% python3 -q
>>> import numpy as np
>>> np.set_printoptions(precision=1, suppress=True, linewidth=100)
>>> tidy = lambda a: np.round(a, 1) + 0
>>> m1 = np.array([[3.0, 1.0, 0.0, 0.0, 0.0, 0.0],
...     [-1.0, -1.0, 0.0, 0.0, 0.0, 0.0],
...     [0.0, 0.0, 3.0, 2.0, 0.0, -3.0],
...     [0.0, 0.0, 2.0, -1.0, -3.0, -1.0],
...     [0.0, 0.0, -1.0, 0.0, -1.0, -2.0],
...     [0.0, 0.0, -2.0, -3.0, 0.0, 3.0]])
>>> m1
array([[ 3.,  1.,  0.,  0.,  0.,  0.],
       [-1., -1.,  0.,  0.,  0.,  0.],
       [ 0.,  0.,  3.,  2.,  0., -3.],
       [ 0.,  0.,  2., -1., -3., -1.],
       [ 0.,  0., -1.,  0., -1., -2.],
       [ 0.,  0., -2., -3.,  0.,  3.]])
>>> rng = np.random.default_rng(7665)
>>> lab = rng.permutation(6)
>>> other = m1[:, lab] * rng.choice([-1, 1], 6)
>>> other
array([[-0.,  0., -0.,  1., -3.,  0.],
       [-0.,  0., -0., -1.,  1.,  0.],
       [ 3.,  3., -0.,  0., -0.,  2.],
       [ 1.,  2.,  3.,  0., -0., -1.],
       [ 2., -1.,  1.,  0., -0.,  0.],
       [-3., -2., -0.,  0., -0., -3.]])
>>> left, _, vt = np.linalg.svd(m1.T @ other)
>>> tidy(np.linalg.lstsq(m1, other)[0])
array([[ 0.,  0.,  0.,  0., -1.,  0.],
       [ 0.,  0.,  0.,  1.,  0.,  0.],
       [ 0.,  1.,  0.,  0.,  0.,  0.],
       [ 0.,  0.,  0.,  0.,  0.,  1.],
       [ 0.,  0., -1.,  0.,  0.,  0.],
       [-1.,  0.,  0.,  0.,  0.,  0.]])
>>> tidy(left @ vt)
array([[ 0.,  0.,  0.,  0., -1.,  0.],
       [ 0.,  0.,  0.,  1.,  0.,  0.],
       [ 0.,  1.,  0.,  0.,  0.,  0.],
       [ 0.,  0.,  0.,  0.,  0.,  1.],
       [ 0.,  0., -1.,  0.,  0.,  0.],
       [-1.,  0.,  0.,  0.,  0.,  0.]])
>>> np.flatnonzero(np.linalg.matrix_power((m1 != 0) + (m1.T != 0) + np.eye(6), 6)[5])
array([2, 3, 4, 5])
>>> vec = np.array([1, 1, 3, -2, 0, 2])
>>> y = m1 @ vec
>>> y
array([ 4., -2., -1.,  6., -7.,  6.])
>>> tidy(np.linalg.solve(m1.T, m1[3]))
array([0., 0., 0., 1., 0., 0.])
>>> tidy(np.linalg.solve(m1, y + m1[:, 5]))
array([ 1.,  1.,  3., -2.,  0.,  3.])
>>> W0 = np.load("w.npy")
>>> W0
array([[2, 0, 1, 2, 2],
       [0, 1, 0, 2, 2],
       [2, 0, 0, 0, 0],
       [1, 0, 2, 1, 1],
       [2, 2, 1, 2, 0],
       [0, 2, 2, 0, 1],
       [2, 1, 0, 2, 2],
       [0, 1, 1, 2, 2],
       [2, 0, 2, 1, 1],
       [0, 0, 1, 2, 1],
       [2, 1, 2, 2, 0],
       [1, 2, 1, 2, 2],
       [2, 2, 1, 1, 2],
       [1, 0, 1, 2, 1]])
>>> cen = (W0 - W0.mean(axis=0)) / W0.std(axis=0)
>>> np.argwhere(np.abs(cen) > 2)
array([[2, 3],
       [5, 3]])
>>> coef = np.linalg.lstsq(np.delete(cen, 3, axis=1), cen[:, 3])[0]
>>> tidy(coef)
array([ 0. ,  0. , -0.1,  0.3])
